$ python3 -q
>>> import numpy as np
>>> import numpy.linalg as la
>>> np.set_printoptions(suppress=True, linewidth=100)
>>> rnd = lambda a: np.round(a, 2) + 0
>>> W0 = np.maximum(np.array([[2, 1, 3],
...     [1, 2, 0],
...     [2, 1, 1],
...     [1, 0, 1],
...     [1, 2, 1],
...     [1, 1, 1],
...     [2, 2, 2],
...     [2, 1, 3],
...     [0, 3, 1],
...     [3, 0, 1],
...     [2, 0, 1],
...     [0, 0, 0],
...     [3, 2, 1],
...     [3, 0, 2],
...     [1, 0, 2],
...     [1, 0, 2],
...     [3, 3, 0],
...     [0, 0, 2],
...     [3, 2, 2],
...     [0, 0, 2],
...     [2, 1, 0],
...     [2, 3, 0],
...     [3, 3, 2],
...     [3, 1, 1],
...     [3, 1, 0],
...     [3, 2, 3],
...     [0, 0, 1],
...     [1, 3, 0],
...     [0, 1, 1],
...     [0, 3, 2],
...     [3, 3, 2]]) @ np.array([[1, 0, 3, 1, 3], [2, 0, 3, 1, 2], [2, 1, 2, 2, 1]]) + np.array([2, 3, 0, 0, 0]), 0)
>>> print(W0)
[[12  6 15  9 11]
 [ 7  3  9  3  7]
 [ 8  4 11  5  9]
 [ 5  4  5  3  4]
 [ 9  4 11  5  8]
 [ 7  4  8  4  6]
 [12  5 16  8 12]
 [12  6 15  9 11]
 [10  4 11  5  7]
 [ 7  4 11  5 10]
 [ 6  4  8  4  7]
 [ 2  3  0  0  0]
 [11  4 17  7 14]
 [ 9  5 13  7 11]
 [ 7  5  7  5  5]
 [ 7  5  7  5  5]
 [11  3 18  6 15]
 [ 6  5  4  4  2]
 [13  5 19  9 15]
 [ 6  5  4  4  2]
 [ 6  3  9  3  8]
 [10  3 15  5 12]
 [15  5 22 10 17]
 [ 9  4 14  6 12]
 [ 7  3 12  4 11]
 [15  6 21 11 16]
 [ 4  4  2  2  1]
 [ 9  3 12  4  9]
 [ 6  4  5  3  3]
 [12  5 13  7  8]
 [15  5 22 10 17]]
>>> other = np.array([[3, 1, 2], [1, 5, 1], [5, 4, 1], [4, 1, 2], [2, 0, 5]])
>>> print(other.T @ W0.T)
[[175  95 121  64 122  93 177 175 123 120  92   9 178 147  91  91 180  63 205  63  94 152 234 149
  122 232  36 124  65 150 234]
 [111  61  77  48  78  63 109 111  79  76  62  17 106  93  65  65 104  51 123  51  60  90 138  91
   74 140  34  76  49  96 138]
 [118  67  86  45  83  64 121 118  80  89  67   7 127 105  61  61 130  39 143  39  70 108 162 108
   92 159  23  86  42  96 162]]
>>> print(np.einsum("ik,kj->ij", W0, other))
[[175 111 118]
 [ 95  61  67]
 [121  77  86]
 [ 64  48  45]
 [122  78  83]
 [ 93  63  64]
 [177 109 121]
 [175 111 118]
 [123  79  80]
 [120  76  89]
 [ 92  62  67]
 [  9  17   7]
 [178 106 127]
 [147  93 105]
 [ 91  65  61]
 [ 91  65  61]
 [180 104 130]
 [ 63  51  39]
 [205 123 143]
 [ 63  51  39]
 [ 94  60  70]
 [152  90 108]
 [234 138 162]
 [149  91 108]
 [122  74  92]
 [232 140 159]
 [ 36  34  23]
 [124  76  86]
 [ 65  49  42]
 [150  96  96]
 [234 138 162]]
>>> print(np.einsum("ik,kj->ji", W0, other))
[[175  95 121  64 122  93 177 175 123 120  92   9 178 147  91  91 180  63 205  63  94 152 234 149
  122 232  36 124  65 150 234]
 [111  61  77  48  78  63 109 111  79  76  62  17 106  93  65  65 104  51 123  51  60  90 138  91
   74 140  34  76  49  96 138]
 [118  67  86  45  83  64 121 118  80  89  67   7 127 105  61  61 130  39 143  39  70 108 162 108
   92 159  23  86  42  96 162]]
>>> print(np.vstack([W0, other.T]).shape)
(34, 5)
>>> print(np.einsum("ij->j", W0))
[275 133 356 172 275]
